% python3 -q
>>> import numpy as np
>>> import numpy.linalg as la
>>> np.set_printoptions(precision=2, suppress=True, linewidth=160, floatmode="fixed")
>>> X = np.loadtxt("test3.csv", delimiter=",")
>>> print(X.round(2) + 0)
[[-0.46  0.38 -0.63  0.15  0.48]
 [ 0.00 -0.66  0.17  0.00  0.74]
 [ 0.84  0.35 -0.17 -0.12  0.35]
 [-0.23  0.55  0.73 -0.10  0.32]
 [ 0.15  0.04  0.15  0.98  0.00]]
>>> rng = np.random.default_rng(8397)
>>> labels = rng.permutation(5)
>>> other = X[:, labels] * rng.choice([-1, 1], 5)
>>> print(other.round(2) + 0)
[[ 0.48 -0.38 -0.46 -0.63 -0.15]
 [ 0.74  0.66  0.00  0.17  0.00]
 [ 0.35 -0.35  0.84 -0.17  0.12]
 [ 0.32 -0.55 -0.23  0.73  0.10]
 [ 0.00 -0.04  0.15  0.15 -0.98]]
>>> left, _, vt = la.svd(X.T @ other)
>>> print(np.round(left @ vt, 2) + 0)
[[ 0.00  0.00  1.00  0.00  0.00]
 [ 0.00 -1.00  0.00  0.00  0.00]
 [ 0.00  0.00  0.00  1.00  0.00]
 [ 0.00  0.00  0.00  0.00 -1.00]
 [ 1.00  0.00  0.00  0.00  0.00]]
>>> print(np.round(la.lstsq(X, other)[0], 2) + 0)
[[ 0.00  0.00  1.00  0.00  0.00]
 [ 0.00 -1.00  0.00  0.00  0.00]
 [ 0.00  0.00  0.00  1.00  0.00]
 [ 0.00  0.00  0.00  0.00 -1.00]
 [ 1.00  0.00  0.00  0.00  0.00]]
>>> x0 = np.array([-1, 2, 1, -2, 0])
>>> print(np.round(la.inv(X), 2) + 0)
[[-0.46  0.00  0.84 -0.23  0.15]
 [ 0.38 -0.66  0.35  0.55  0.04]
 [-0.63  0.17 -0.17  0.73  0.15]
 [ 0.15  0.00 -0.12 -0.10  0.98]
 [ 0.48  0.74  0.35  0.32  0.00]]
>>> print(np.round(X.T @ (X @ x0), 2) + 0)
[-1.00  2.00  1.00 -2.00  0.00]
>>> print(np.abs(la.eigvals(X)))
[1.00 1.00 1.00 1.00 1.00]
>>> print([p for p in range(1, 25) if np.allclose(la.matrix_power(X, p), np.eye(5))])
[]
>>> W0 = np.load("out4.npy")
>>> print(W0)
[[ 0.50 -0.50 -0.50  0.50]
 [-0.50  0.50 -0.50  0.50]
 [-0.50 -0.50  0.50  0.50]
 [ 0.50  0.50  0.50  0.50]]
>>> O, R = la.qr(W0)
>>> print(np.round(O.T @ O, 2) + 0)
[[1.00 0.00 0.00 0.00]
 [0.00 1.00 0.00 0.00]
 [0.00 0.00 1.00 0.00]
 [0.00 0.00 0.00 1.00]]
>>> print(np.allclose(R.T @ R, W0.T @ W0))
True
>>> print(O @ R)
[[ 0.50 -0.50 -0.50  0.50]
 [-0.50  0.50 -0.50  0.50]
 [-0.50 -0.50  0.50  0.50]
 [ 0.50  0.50  0.50  0.50]]
>>> print(np.abs(np.diag(R)))
[1.00 1.00 1.00 1.00]
>>> print(abs(R[0, 0]), round(la.norm(W0[:, 0]), 2))
1.0 1.0
>>> print(np.trace(O @ O.T))
4.0
>>> print(la.norm(X, axis=0))
[1.00 1.00 1.00 1.00 1.00]
>>> print(np.round(X[2] @ X[1], 2))
-0.0
>>> print(np.round(la.norm(X, 1), 2), np.round(la.norm(X, np.inf), 2))
1.97 2.1
>>> print(round(la.norm(X[2] - X[1]), 2))
1.41
>>> arr = np.load("block13.npy")
>>> print(arr)
[[1 0]
 [0 1]]
>>> print((arr != 0).astype(int))
[[1 0]
 [0 1]]
>>> print(np.sort(la.eigvals(arr).real))
[1.00 1.00]
>>> feats = np.array([[0, 1, 2, 1], [0, 2, 2, 2], [0, 0, 1, 2], [0, 0, 0, 1]])
>>> print(feats)
[[0 1 2 1]
 [0 2 2 2]
 [0 0 1 2]
 [0 0 0 1]]
>>> theta = np.radians(135)
>>> R = np.eye(4)
>>> R[2, 2] = R[0, 0] = np.cos(theta)
>>> R[2, 0], R[0, 2] = -np.sin(theta), np.sin(theta)
>>> print(R)
[[-0.71  0.00  0.71  0.00]
 [ 0.00  1.00  0.00  0.00]
 [-0.71  0.00 -0.71  0.00]
 [ 0.00  0.00  0.00  1.00]]
>>> other = feats @ R.T
>>> print(np.allclose(feats @ feats.T, other @ other.T))
True
>>> x0 = np.array([4, 9, 1, 1])
>>> print(feats * x0)
[[ 0  9  2  1]
 [ 0 18  2  2]
 [ 0  0  1  2]
 [ 0  0  0  1]]
>>> print(np.argsort(-la.norm(feats, axis=0).round(6), kind="stable")[:3])
[3 2 1]
>>> labels = rng.permutation(4)
>>> print(labels)
[1 3 2 0]
>>> other = feats[labels][:, labels]
>>> print(np.diag(other))
[2 1 1 0]
>>> print(other)
[[2 2 2 0]
 [0 1 0 0]
 [0 2 1 0]
 [1 1 2 0]]
>>> print(np.allclose(other, feats))
False
>>> E = np.load("sample14.npy")
>>> print(E)
[[-5  0  0  0  2]
 [ 0  0  0  0  4]
 [ 0  0  3  0  0]]
>>> left, sv, vt = la.svd(E, full_matrices=False)
>>> print(np.round(np.sqrt((sv ** 2).sum()), 2), round(la.norm(E), 2))
7.35 7.35
>>> print(left.shape, sv.shape, vt.shape)
(3, 3) (3,) (3, 5)
>>> print(np.abs(vt[0]))
[0.79 0.00 0.00 0.00 0.62]
>>> print(np.round(vt @ vt.T, 2) + 0)
[[1.00 0.00 0.00]
 [0.00 1.00 0.00]
 [0.00 0.00 1.00]]
>>> print((sv > 1e-8).sum())
3
>>> print(np.round(left.T @ left, 2) + 0)
[[1.00 0.00 0.00]
 [0.00 1.00 0.00]
 [0.00 0.00 1.00]]
>>> print(np.allclose(left * sv @ vt, E))
True
>>> print(np.cumsum(sv ** 2) / np.sum(sv ** 2))
[0.61 0.83 1.00]
>>> other = E / la.norm(E, axis=1, keepdims=True)
>>> cov = other @ other.T
>>> print((np.abs(cov) > 0.9).astype(int))
[[1 0 0]
 [0 1 0]
 [0 0 1]]
>>> print(cov)
[[1.00 0.37 0.00]
 [0.37 1.00 0.00]
 [0.00 0.00 1.00]]
>>> x0 = np.array([0, -2, -1, 0, 0])
>>> print(E @ (2 * x0))
[ 0  0 -6]
>>> print((E @ x0).argmax())
0
>>> print(E @ x0)
[ 0  0 -3]
>>> print(E @ np.eye(5)[0])
[-5.00  0.00  0.00]
>>> print((E * x0).sum(axis=1))
[ 0  0 -3]
>>> print(E * x0)
[[ 0  0  0  0  0]
 [ 0  0  0  0  0]
 [ 0  0 -3  0  0]]
>>> print(np.sign((E @ x0).round(6)))
[ 0  0 -1]
>>> E @ E
Traceback (most recent call last):
  File "<python-input-75>", line 1, in <module>
    E @ E
    ~~^~~
ValueError: matmul: Input operand 1 has a mismatch in its core dimension 0, with gufunc signature (n?,k),(k,m?)->(n?,m?) (size 3 is different from 5)
>>> cov = E.T @ E
>>> print((E @ E.T).shape)
(3, 3)
>>> print(la.matrix_rank(cov))
3
>>> print(la.svd(E, compute_uv=False) ** 2)
[32.81 12.19  9.00]
>>> other = np.array([[3, 1], [3, 3]])
>>> Z = np.kron(other, E)
>>> print(Z)
[[-15   0   0   0   6  -5   0   0   0   2]
 [  0   0   0   0  12   0   0   0   0   4]
 [  0   0   9   0   0   0   0   3   0   0]
 [-15   0   0   0   6 -15   0   0   0   6]
 [  0   0   0   0  12   0   0   0   0  12]
 [  0   0   9   0   0   0   0   9   0   0]]
>>> print(Z.shape)
(6, 10)
>>> print(la.matrix_rank(Z))
6
>>> M = np.cumsum(np.array([[3, -2, 1],
...     [0, 3, 1],
...     [-1, 0, -1],
...     [0, 0, 1],
...     [-2, -1, -3],
...     [-1, 0, 1],
...     [2, -3, 2],
...     [1, 0, 0],
...     [-1, 0, 3],
...     [-1, -1, -2],
...     [-1, 1, 2],
...     [0, 3, -1],
...     [3, -1, -3],
...     [-1, -1, 1],
...     [2, 2, -2]]), axis=0)
>>> print(M)
[[ 3 -2  1]
 [ 3  1  2]
 [ 2  1  1]
 [ 2  1  2]
 [ 0  0 -1]
 [-1  0  0]
 [ 1 -3  2]
 [ 2 -3  2]
 [ 1 -3  5]
 [ 0 -4  3]
 [-1 -3  5]
 [-1  0  4]
 [ 2 -1  1]
 [ 1 -2  2]
 [ 3  0  0]]
>>> hat = M @ la.solve(M.T @ M, M.T)
>>> print(np.round(np.trace(hat), 2))
3.0
>>> print(np.round(hat @ M[:, 0], 2) + 0)
[ 3.00  3.00  2.00  2.00  0.00 -1.00  1.00  2.00  1.00  0.00 -1.00 -1.00  2.00  1.00  3.00]
>>> print(np.round(la.eigvalsh(hat), 2) + 0)
[0.00 0.00 0.00 0.00 0.00 0.00 0.00 0.00 0.00 0.00 0.00 0.00 1.00 1.00 1.00]
>>> print(np.allclose(hat @ hat, hat))
True
>>> r0 = np.array([4, 7, 6, 0]) + 0.5
>>> data = np.outer(r0, r0) / (r0 @ r0)
>>> print(data.round(2) + 0)
[[0.17 0.28 0.25 0.02]
 [0.28 0.47 0.41 0.03]
 [0.25 0.41 0.36 0.03]
 [0.02 0.03 0.03 0.00]]
>>> x0 = np.array([-3, 3, 0, 1])
>>> print(data @ x0)
[0.36 0.60 0.52 0.04]
>>> print(np.trace(data))
1.0
>>> print(np.eye(4) - data)
[[ 0.83 -0.28 -0.25 -0.02]
 [-0.28  0.53 -0.41 -0.03]
 [-0.25 -0.41  0.64 -0.03]
 [-0.02 -0.03 -0.03  1.00]]
>>> print(data @ data @ x0)
[0.36 0.60 0.52 0.04]
>>> vals, evecs = la.eigh(data)
>>> print(round(float(vals.sum()), 2), np.trace(data))
1.0 1.0
>>> print((vals > 1e-8).sum(), (vals < -1e-8).sum())
1 0
>>> print(np.round(la.svd(data, compute_uv=False), 2) + 0)
[1.00 0.00 0.00 0.00]
>>> print(np.round(evecs.T @ data @ evecs, 2) + 0)
[[0.00 0.00 0.00 0.00]
 [0.00 0.00 0.00 0.00]
 [0.00 0.00 0.00 0.00]
 [0.00 0.00 0.00 1.00]]
>>> print(la.eigvalsh(data + 5 * np.eye(4)))
[5.00 5.00 5.00 6.00]
>>> other = data + rng.integers(-2, 3, (4, 1)) @ rng.integers(-2, 3, (1, 4))
>>> print(other)
[[ 0.17  0.28  0.25  0.02]
 [ 4.28  0.47  2.41  4.03]
 [-3.75  0.41 -1.64 -3.97]
 [ 4.02  0.03  2.03  4.00]]
>>> print(other - data)
[[ 0.00  0.00  0.00  0.00]
 [ 4.00  0.00  2.00  4.00]
 [-4.00  0.00 -2.00 -4.00]
 [ 4.00  0.00  2.00  4.00]]
>>> J = np.load("a.npy")
>>> print(J)
[[-10.12  -7.70   8.82]
 [ -0.61  -1.54  -0.74]
 [ -2.83  -2.51  -0.28]
 [ -3.45  -3.13   1.20]
 [ -7.48  -7.03  10.10]
 [ -1.44  -0.38  -6.31]
 [-10.91  -6.16   1.86]
 [  0.42   0.42  -6.63]
 [-10.81  -5.65   0.07]
 [  5.44   4.13 -13.41]
 [ -1.40  -2.45   1.57]
 [ 14.21   5.72  -6.76]]
>>> other = J / la.norm(J, axis=1, keepdims=True)
>>> cov = other @ other.T
>>> print((np.abs(cov) > 0.9).astype(int))
[[1 0 0 1 1 0 0 0 0 0 1 1]
 [0 1 0 0 0 0 0 0 0 0 0 0]
 [0 0 1 1 0 0 1 0 1 0 0 0]
 [1 0 1 1 0 0 1 0 1 0 1 1]
 [1 0 0 0 1 0 0 0 0 1 1 0]
 [0 0 0 0 0 1 0 1 0 0 0 0]
 [0 0 1 1 0 0 1 0 1 0 0 1]
 [0 0 0 0 0 1 0 1 0 1 0 0]
 [0 0 1 1 0 0 1 0 1 0 0 1]
 [0 0 0 0 1 0 0 1 0 1 0 0]
 [1 0 0 1 1 0 0 0 0 0 1 0]
 [1 0 0 1 0 0 1 0 1 0 0 1]]
